In [1]: import numpy as np

In [2]: np.set_printoptions(suppress=True, linewidth=160)

In [3]: rd = lambda a: np.round(a, 2) + 0

In [4]: W0 = np.load("x.npy")

In [5]: print(W0)
[[ 0 -9  8  9 -1 -5]
 [ 0  0 -1  2  8  0]
 [ 0  0  0 -5 -8  7]
 [ 0  0  0  0 -2 -1]
 [ 0  0  0  0  0  8]
 [ 0  0  0  0  0  0]]

In [6]: print(np.unique(W0.round(6), axis=0).shape)
(6, 6)

In [7]: print(rd(W0 @ np.linalg.pinv(W0) @ W0))
[[ 0. -9.  8.  9. -1. -5.]
 [ 0.  0. -1.  2.  8.  0.]
 [ 0.  0.  0. -5. -8.  7.]
 [ 0.  0.  0.  0. -2. -1.]
 [ 0.  0.  0.  0.  0.  8.]
 [ 0.  0.  0.  0.  0.  0.]]

In [8]: print(rd(np.trace(np.linalg.pinv(W0) @ W0)))
5.0

In [9]: data = np.loadtxt("mat.csv", delimiter=",")

In [10]: print(rd(data))
[[-0.46 -0.81  0.15  2.62 -0.82  0.75]
 [ 0.39  1.1   1.55 -1.38  0.22 -1.82]
 [-0.13 -0.77 -2.21 -0.42  0.41  1.78]
 [ 0.47  0.87  0.03 -2.57  0.79 -0.89]
 [-0.15 -0.81 -2.19 -0.26  0.36  1.82]
 [ 0.16  0.83  2.18  0.21 -0.35 -1.83]
 [-0.47 -0.9  -0.12  2.54 -0.76  0.96]
 [-0.47 -0.88 -0.07  2.56 -0.78  0.93]
 [-0.42 -1.1  -1.36  1.63 -0.32  1.74]
 [ 0.24  0.95  2.08 -0.28 -0.18 -1.91]
 [ 0.07 -0.38 -2.11 -1.44  0.72  1.35]
 [ 0.14 -0.21 -1.97 -1.78  0.8   1.12]
 [ 0.44  0.71 -0.44 -2.66  0.87 -0.51]
 [ 0.2  -0.09 -1.84 -1.99  0.85  0.93]
 [ 0.39  0.5  -0.91 -2.63  0.93 -0.09]
 [ 0.23  0.01 -1.73 -2.14  0.88  0.78]
 [ 0.17 -0.16 -1.91 -1.88  0.83  1.03]
 [-0.16  0.17  1.92  1.86 -0.82 -1.05]
 [ 0.4   1.1   1.52 -1.41  0.24 -1.81]
 [-0.44 -1.09 -1.17  1.84 -0.41  1.64]
 [-0.23  0.    1.73  2.13 -0.88 -0.79]
 [-0.47 -1.01 -0.57  2.32 -0.64  1.29]
 [-0.41 -0.56  0.8   2.65 -0.92  0.2 ]
 [ 0.47  0.89  0.09 -2.55  0.77 -0.94]
 [-0.3  -1.02 -1.93  0.68  0.04  1.92]
 [ 0.35  0.36 -1.2  -2.53  0.93  0.18]
 [-0.22 -0.91 -2.11  0.14  0.23  1.89]
 [-0.27 -0.98 -2.02  0.47  0.12  1.92]]

In [11]: C2 = np.cov(data, rowvar=False)

In [12]: print(C2.shape)
(6, 6)

In [13]: print(np.argwhere(np.triu(np.abs(np.corrcoef(data.T)) > 0.8, 1)))
[[0 1]
 [0 3]
 [1 5]
 [2 5]
 [3 4]]

In [14]: print(np.argsort(-data.std(axis=0).round(6), kind="stable"))
[3 2 5 1 4 0]

In [15]: m1 = 5 * np.eye(7) + np.ones((7, 7))

In [16]: print(m1)
[[6. 1. 1. 1. 1. 1. 1.]
 [1. 6. 1. 1. 1. 1. 1.]
 [1. 1. 6. 1. 1. 1. 1.]
 [1. 1. 1. 6. 1. 1. 1.]
 [1. 1. 1. 1. 6. 1. 1.]
 [1. 1. 1. 1. 1. 6. 1.]
 [1. 1. 1. 1. 1. 1. 6.]]

In [17]: x0 = np.array([4, -4, -4, -2, 2, -4, -1])

In [18]: rhs = m1 @ x0

In [19]: print(rhs)
[ 11. -29. -29. -19.   1. -29. -14.]

In [20]: print(rd(np.linalg.solve(m1, m1[:, 5])))
[0. 0. 0. 0. 0. 1. 0.]

In [21]: print(rd(np.linalg.solve(m1, rhs + m1[:, 1])))
[ 4. -3. -4. -2.  2. -4. -1.]

In [22]: print(rd(np.linalg.solve(m1, -3 * rhs)))
[-12.  12.  12.   6.  -6.  12.   3.]

In [23]: np.linalg.solve(m1, rhs[:-1])
ValueError: solve1: Input operand 1 has a mismatch in its core dimension 0, with gufunc signature (m,m),(m)->(m) (size 6 is different from 7)


In [24]: print(rd(np.linalg.solve(m1, rhs)))
[ 4. -4. -4. -2.  2. -4. -1.]

In [25]: print(rd(np.linalg.solve(m1.T, m1[4])))
[0. 0. 0. 0. 1. 0. 0.]

In [26]: arr = np.loadtxt("data.csv", delimiter=",")

In [27]: print(arr)
[[-4.95  3.    4.    1.    2.   -4.    0.  ]
 [ 4.    5.05  5.    5.   -5.   -3.    0.  ]
 [ 2.   -4.    0.05  5.    1.    1.    5.  ]
 [-1.    2.    1.    5.05  5.    3.   -4.  ]
 [-2.    4.   -1.   -1.    5.05  4.    1.  ]
 [-5.   -2.    0.    0.   -5.   -3.95  0.  ]
 [-5.    3.    4.    1.    2.   -4.    0.05]]

In [28]: print([round(float(x), 2) for x in np.linalg.svd(W0, compute_uv=False)[:3]])
[17.56, 12.47, 7.89]

In [29]: print(np.argsort(-np.linalg.norm(W0, axis=0).round(6), kind="stable")[:3])
[5 4 3]

In [30]: feats = np.load("run10.npy")

In [31]: print(feats)
[[0 0 1]
 [0 1 0]
 [1 0 0]]

In [32]: out = feats / np.sqrt((feats ** 2).mean(axis=1, keepdims=True))

In [33]: print(np.linalg.matrix_rank(feats - feats.mean(axis=1, keepdims=True)))
2

In [34]: print(rd(np.linalg.norm(out, axis=1)))
[1.73 1.73 1.73]

In [35]: print(rd(out[1]))
[0.   1.73 0.  ]

In [36]: x0 = np.array([-2, -2, -3])

In [37]: print(feats.T @ (feats @ x0))
[-2 -2 -3]

In [38]: print(rd(np.linalg.norm(x0)), rd(np.linalg.norm(feats @ x0)))
4.12 4.12

In [39]: print(rd(np.linalg.det(feats)))
-1.0

In [40]: print(3 - np.linalg.matrix_rank(feats - np.eye(3), tol=1e-8))
2

In [41]: print(rd(np.sort(np.abs(np.degrees(np.angle(np.linalg.eigvals(feats)))))))
[  0.   0. 180.]

In [42]: vals, evecs = np.linalg.eig(feats)

In [43]: print(vals)
[ 1. -1.  1.]

In [44]: print(rd(np.sort(np.linalg.eigvals(feats.T))))
[-1.  1.  1.]

In [45]: print(rd(np.sort(np.linalg.eigvals(np.linalg.inv(feats)))))
[-1.  1.  1.]

In [46]: print(np.linalg.matrix_power(feats, 100))
[[1 0 0]
 [0 1 0]
 [0 0 1]]

In [47]: print(feats @ np.ones(3))
[1. 1. 1.]

In [48]: pr = np.eye(3)[2]

In [49]: for _ in range(6):
    ...:     pr = pr @ feats
    ...:     print(pr.round(2))
    ...: 
[1. 0. 0.]
[0. 0. 1.]
[1. 0. 0.]
[0. 0. 1.]
[1. 0. 0.]
[0. 0. 1.]

In [50]: rng = np.random.default_rng(6)

In [51]: z = rng.integers(0, 3, 7)

In [52]: J = (z[:, None] == z) * -1 + np.eye(7)

In [53]: print(J)
[[ 0. -1. -1. -1.  0. -1. -1.]
 [-1.  0. -1. -1.  0. -1. -1.]
 [-1. -1.  0. -1.  0. -1. -1.]
 [-1. -1. -1.  0.  0. -1. -1.]
 [ 0.  0.  0.  0.  0.  0.  0.]
 [-1. -1. -1. -1.  0.  0. -1.]
 [-1. -1. -1. -1.  0. -1.  0.]]

In [54]: vals, evecs = np.linalg.eigvalsh(J)
ValueError: too many values to unpack (expected 2)


In [55]: vals, evecs = np.linalg.eigh(J)

In [56]: print(rd(evecs @ np.diag(vals) @ evecs.T))
[[ 0. -1. -1. -1.  0. -1. -1.]
 [-1.  0. -1. -1.  0. -1. -1.]
 [-1. -1.  0. -1.  0. -1. -1.]
 [-1. -1. -1.  0.  0. -1. -1.]
 [ 0.  0.  0.  0.  0.  0.  0.]
 [-1. -1. -1. -1.  0.  0. -1.]
 [-1. -1. -1. -1.  0. -1.  0.]]

In [57]: print(np.unique(vals.round(6) + 0, return_counts=True)[1])
[1 1 5]

In [58]: print(rd(vals.sum()), np.trace(J))
0.0 0.0

In [59]: print(rd(vals))
[-5.  0.  1.  1.  1.  1.  1.]

In [60]: W1 = np.array([[7, 6, 3, 9, 6, 4],
    ...:     [8, 7, 8, 2, 7, 7],
    ...:     [8, 6, 7, 7, 5, 2],
    ...:     [4, 6, 0, 0, 3, 3],
    ...:     [3, 6, 5, 8, 0, 4],
    ...:     [5, 2, 6, 4, 1, 5],
    ...:     [6, 6, 2, 0, 4, 0]])

In [61]: coef = np.array([0, 1, 2, 2, 2, 0])

In [62]: act = np.maximum(J @ W1 + coef, 0)

In [63]: print(rd((act > 0).mean(axis=0)))
[0.   0.14 0.14 0.14 0.14 0.  ]

In [64]: print(np.linalg.matrix_rank(act))
1

In [65]: cent = np.array([[0, -2, -1],
    ...:     [1, -1, 2],
    ...:     [-2, 0, -2],
    ...:     [-1, -1, -1],
    ...:     [1, 1, -2],
    ...:     [0, 2, -1]])

In [66]: print(act @ cent)
[[ 0.  0.  0.]
 [ 0.  0.  0.]
 [ 0.  0.  0.]
 [ 0.  0.  0.]
 [-3. -1. -8.]
 [ 0.  0.  0.]
 [ 0.  0.  0.]]

In [67]: print(W1 @ cent)
[[ -3 -15 -26]
 [ -4  -4 -33]
 [-10 -20 -29]
 [  9  -5  -1]
 [-12 -12 -13]
 [-13  -5 -24]
 [  6 -14  -6]]

In [68]: out = np.array([[1, -1], [-2, 0]])

In [69]: F = np.kron(np.eye(2, dtype=int), out)

In [70]: print(F)
[[ 1 -1  0  0]
 [-2  0  0  0]
 [ 0  0  1 -1]
 [ 0  0 -2  0]]

In [71]: out = F + rng.integers(-2, 3, (4, 2)) @ rng.integers(-2, 3, (2, 4))

In [72]: print(out)
[[ 2 -2 -1  0]
 [ 0  0  6 -4]
 [-1  1  2 -1]
 [-3  2 -3  2]]

In [73]: print(np.abs(out - F).sum(axis=1))
[ 3 12  3  8]

In [74]: print(rd(np.linalg.svd(out - F, compute_uv=False)))
[8.05 3.91 0.   0.  ]

In [75]: r0 = np.array([2, -5, -1, 2])

In [76]: out = F + np.outer(r0, np.eye(4)[0])

In [77]: print(out)
[[ 3. -1.  0.  0.]
 [-7.  0.  0.  0.]
 [-1.  0.  1. -1.]
 [ 2.  0. -2.  0.]]

In [78]: print(rd(np.linalg.det(out) / np.linalg.det(F)), rd(1 + np.linalg.solve(F, r0)[0]))
3.5 3.5

In [79]: q = out.astype(float).copy()

In [80]: for j in range(4):
    ...:     q[:, j] -= q[:, :j] @ (q[:, :j].T @ q[:, j])
    ...:     q[:, j] /= np.linalg.norm(q[:, j])
    ...: 

In [81]: print(rd(q.T @ q))
[[1. 0. 0. 0.]
 [0. 1. 0. 0.]
 [0. 0. 1. 0.]
 [0. 0. 0. 1.]]

In [82]: print(rd(q))
[[ 0.38 -0.93  0.    0.  ]
 [-0.88 -0.36 -0.3   0.  ]
 [-0.13 -0.05  0.43 -0.89]
 [ 0.25  0.1  -0.85 -0.45]]

In [83]: print((np.linalg.matrix_power((F != 0) + (F.T != 0) + np.eye(4), 4) > 0).astype(int))
[[1 1 0 0]
 [1 1 0 0]
 [0 0 1 1]
 [0 0 1 1]]

In [84]: print((F != 0).astype(int))
[[1 1 0 0]
 [1 0 0 0]
 [0 0 1 1]
 [0 0 1 0]]

In [85]: print(rd(np.linalg.det(F)))
4.0

In [86]: print(np.flatnonzero(np.linalg.matrix_power((F != 0) + (F.T != 0) + np.eye(4), 4)[2]))
[2 3]

In [87]: q = F.astype(float).copy()

In [88]: for j in range(4):
    ...:     q[:, j] -= q[:, :j] @ (q[:, :j].T @ q[:, j])
    ...:     q[:, j] /= np.linalg.norm(q[:, j])
    ...: 

In [89]: print(rd(q))
[[ 0.45 -0.89  0.    0.  ]
 [-0.89 -0.45  0.    0.  ]
 [ 0.    0.    0.45 -0.89]
 [ 0.    0.   -0.89 -0.45]]

In [90]: mat = np.load("test17.npy")

In [91]: print(mat)
[[1 2 0 0 0 0]
 [4 4 0 0 0 0]
 [5 0 0 0 0 0]
 [0 0 1 2 0 0]
 [0 0 4 4 0 0]
 [0 0 5 0 0 0]
 [0 0 0 0 1 2]
 [0 0 0 0 4 4]
 [0 0 0 0 5 0]]

In [92]: z = rng.permutation(6)

In [93]: out = mat[:, z] * rng.choice([-1, 1], 6)

In [94]: print(out)
[[ 0  0  0 -1 -2  0]
 [ 0  0  0 -4 -4  0]
 [ 0  0  0 -5  0  0]
 [ 1  2  0  0  0  0]
 [ 4  4  0  0  0  0]
 [ 5  0  0  0  0  0]
 [ 0  0  1  0  0 -2]
 [ 0  0  4  0  0 -4]
 [ 0  0  5  0  0  0]]

In [95]: left, _, vt = np.linalg.svd(mat.T @ out)

In [96]: print(z)
[2 3 4 0 1 5]

In [97]: q, R = np.linalg.qr(out)

In [98]: print(rd(abs(R[0, 0])), rd(np.linalg.norm(out[:, 0])))
6.48 6.48

In [99]: print(rd(np.abs(np.diag(R))))
[6.48 3.51 6.48 6.48 3.51 3.51]

In [100]: print(rd(R))
[[-6.48 -2.78  0.    0.    0.    0.  ]
 [ 0.   -3.51  0.    0.    0.    0.  ]
 [ 0.    0.   -6.48  0.    0.    2.78]
 [ 0.    0.    0.   -6.48 -2.78  0.  ]
 [ 0.    0.    0.    0.   -3.51  0.  ]
 [ 0.    0.    0.    0.    0.    3.51]]

In [101]: print(rd(q @ R))
[[ 0.  0.  0. -1. -2.  0.]
 [ 0.  0.  0. -4. -4.  0.]
 [ 0.  0.  0. -5.  0.  0.]
 [ 1.  2.  0.  0.  0.  0.]
 [ 4.  4.  0.  0.  0.  0.]
 [ 5.  0.  0.  0.  0.  0.]
 [ 0.  0.  1.  0.  0. -2.]
 [ 0.  0.  4.  0.  0. -4.]
 [ 0.  0.  5.  0.  0.  0.]]

In [102]: print(q.shape, R.shape)
(9, 6) (6, 6)
